In [1]: import numpy as np

In [2]: np.set_printoptions(precision=2, suppress=True, linewidth=200)

In [3]: feats = np.loadtxt("out17.csv", delimiter=",")

In [4]: feats
Out[4]: 
array([[ 2.,  3.,  4.,  5.,  6.],
       [ 7.,  8.,  9., 10., 11.],
       [12., 13., 14., 15., 16.],
       [17., 18., 19., 20., 21.]])

In [5]: Uu, sv, Vt = np.linalg.svd(feats)

In [6]: evecs = Vt[:(sv > 1e-8).sum()]

In [7]: rng = np.random.default_rng(4)

In [8]: x0 = feats[3] + -1 * feats[2] + rng.integers(2) * np.eye(5)[2]

In [9]: x0
Out[9]: array([5., 5., 6., 5., 5.])

In [10]: np.linalg.matrix_rank(np.vstack([feats, x0]))
Out[10]: np.int64(3)

In [11]: np.round(evecs.T @ evecs, 2) + 0
Out[11]: 
array([[ 0.6,  0.4,  0.2,  0. , -0.2],
       [ 0.4,  0.3,  0.2,  0.1,  0. ],
       [ 0.2,  0.2,  0.2,  0.2,  0.2],
       [ 0. ,  0.1,  0.2,  0.3,  0.4],
       [-0.2,  0. ,  0.2,  0.4,  0.6]])

In [12]: Uu, sv, Vt = np.linalg.svd(feats)

In [13]: sv.round(2) + 0
Out[13]: array([57.47,  2.75,  0.  ,  0.  ])

In [14]: Y = Uu[:, :2] @ np.diag(sv[:2]) @ Vt[:2]

In [15]: round(float(np.linalg.norm(feats - Y, 2)), 2), round(float(sv[2]), 2)
Out[15]: (0.0, 0.0)

In [16]: round(np.abs(feats - Y).max(), 2)
Out[16]: np.float64(0.0)

In [17]: round(float(np.linalg.norm(feats - Y) / np.linalg.norm(feats)), 2)
Out[17]: 0.0

In [18]: np.linalg.matrix_rank(feats, rtol=0.1)
Out[18]: np.int64(1)

In [19]: round(np.linalg.norm(feats, 2) / np.linalg.norm(feats), 2)
Out[19]: np.float64(1.0)

In [20]: theta = rng.uniform(0, 2 * np.pi, 12)

In [21]: q, _ = np.linalg.qr(np.array([[-0.4, -1.6], [1.2, -1.9], [-0.2, 2.2], [0.2, -0.1]]))

In [22]: M = 20 * np.c_[np.cos(theta), np.sin(theta)] @ q.T

In [23]: M
Out[23]: 
array([[  7.19, -18.27,   2.12,  -3.15],
       [ -3.95,  18.72,  -5.05,   2.9 ],
       [-12.44,  14.84,   3.85,   3.2 ],
       [ 13.87, -12.74,  -6.  ,  -3.06],
       [ -5.75, -15.15,  11.63,  -1.48],
       [ 11.75,   8.55, -13.74,   0.01],
       [-15.71,   6.  ,  10.57,   2.33],
       [  6.19,  14.81, -11.85,   1.39],
       [  9.89, -17.06,  -0.7 ,  -3.25],
       [  3.31,  16.72, -10.28,   1.92],
       [  4.03, -18.72,   4.98,  -2.91],
       [ -0.54, -17.95,   8.49,  -2.36]])

In [24]: rk = np.linalg.matrix_rank(M)

In [25]: rk
Out[25]: np.int64(2)

In [26]: N = np.linalg.svd(M)[2][rk:].T

In [27]: N @ N.T
Out[27]: 
array([[ 0.38,  0.19,  0.44,  0.09],
       [ 0.19,  0.12,  0.24, -0.14],
       [ 0.44,  0.24,  0.52, -0.01],
       [ 0.09, -0.14, -0.01,  0.97]])

In [28]: np.round(M @ N, 2) + 0
Out[28]: 
array([[0., 0.],
       [0., 0.],
       [0., 0.],
       [0., 0.],
       [0., 0.],
       [0., 0.],
       [0., 0.],
       [0., 0.],
       [0., 0.],
       [0., 0.],
       [0., 0.],
       [0., 0.]])

In [29]: [int(np.linalg.matrix_rank(M[:, :j + 1])) for j in range(4)]
Out[29]: [1, 2, 2, 2]

In [30]: [int(np.linalg.matrix_rank(np.delete(M, i, axis=0))) for i in range(12)]
Out[30]: [2, 2, 2, 2, 2, 2, 2, 2, 2, 2, 2, 2]

In [31]: N.shape
Out[31]: (4, 2)

In [32]: np.linalg.matrix_rank(M.T @ M), np.linalg.matrix_rank(M @ M.T)
Out[32]: (np.int64(2), np.int64(2))

In [33]: theta = np.radians(36)

In [34]: r_ = np.eye(4)

In [35]: r_[0, 0] = r_[2, 2] = np.cos(theta)

In [36]: r_[0, 2], r_[2, 0] = -np.sin(theta), np.sin(theta)

In [37]: r_
Out[37]: 
array([[ 0.81,  0.  , -0.59,  0.  ],
       [ 0.  ,  1.  ,  0.  ,  0.  ],
       [ 0.59,  0.  ,  0.81,  0.  ],
       [ 0.  ,  0.  ,  0.  ,  1.  ]])

In [38]: Y = M @ r_.T

In [39]: round(np.linalg.det(r_), 2), round(np.trace(r_), 2)
Out[39]: (np.float64(1.0), np.float64(3.62))

In [40]: np.allclose(M @ M.T, Y @ Y.T)
Out[40]: True

In [41]: np.round(np.linalg.svd(M, compute_uv=False), 2) + 0, np.round(np.linalg.svd(Y, compute_uv=False), 2) + 0
Out[41]: (array([57.23, 39.05,  0.  ,  0.  ]), array([57.23, 39.05,  0.  ,  0.  ]))

In [42]: np.allclose(np.linalg.norm(M, axis=1), np.linalg.norm(Y, axis=1))
Out[42]: True

In [43]: arr = np.loadtxt("a.csv", delimiter=",")

In [44]: arr
Out[44]: 
array([[-0.2, -0.1, -0.7],
       [-0.4, -0.6, -0.1],
       [ 0.4,  0.1, -0.7],
       [ 1.8, -0.2,  1.3]])

In [45]: def softmax(z):
    ...:     e = np.exp(z - z.max(axis=-1, keepdims=True))
    ...:     return e / e.sum(axis=-1, keepdims=True)
    ...: 

In [46]: softmax(arr).sum(axis=1)
Out[46]: array([1., 1., 1., 1.])

In [47]: softmax(arr[0])
Out[47]: array([0.37, 0.41, 0.22])

In [48]: scores = arr @ arr.T / np.sqrt(3)

In [49]: softmax(scores + np.triu(np.full(scores.shape, -np.inf), 1))
Out[49]: 
array([[1.  , 0.  , 0.  , 0.  ],
       [0.45, 0.55, 0.  , 0.  ],
       [0.35, 0.25, 0.4 , 0.  ],
       [0.02, 0.03, 0.05, 0.9 ]])

In [50]: hat = arr @ np.linalg.solve(arr.T @ arr, arr.T)

In [51]: np.linalg.matrix_rank(np.eye(4) - hat)
Out[51]: np.int64(1)

In [52]: np.diag(hat)
Out[52]: array([0.35, 0.93, 0.74, 0.98])

In [53]: idx = rng.permutation(3)

In [54]: Y = arr[:, idx] * rng.choice([-1, 1], 3)

In [55]: Y
Out[55]: 
array([[-0.2, -0.1,  0.7],
       [-0.4, -0.6,  0.1],
       [ 0.4,  0.1,  0.7],
       [ 1.8, -0.2, -1.3]])

In [56]: Uu, _, Vt = np.linalg.svd(arr.T @ Y)

In [57]: idx
Out[57]: array([0, 1, 2])

In [58]: np.round(np.linalg.lstsq(arr, Y)[0], 2) + 0
Out[58]: 
array([[ 1.,  0.,  0.],
       [ 0.,  1.,  0.],
       [ 0.,  0., -1.]])

In [59]: np.round(Uu @ Vt, 2) + 0
Out[59]: 
array([[ 1.,  0.,  0.],
       [ 0.,  1.,  0.],
       [ 0.,  0., -1.]])
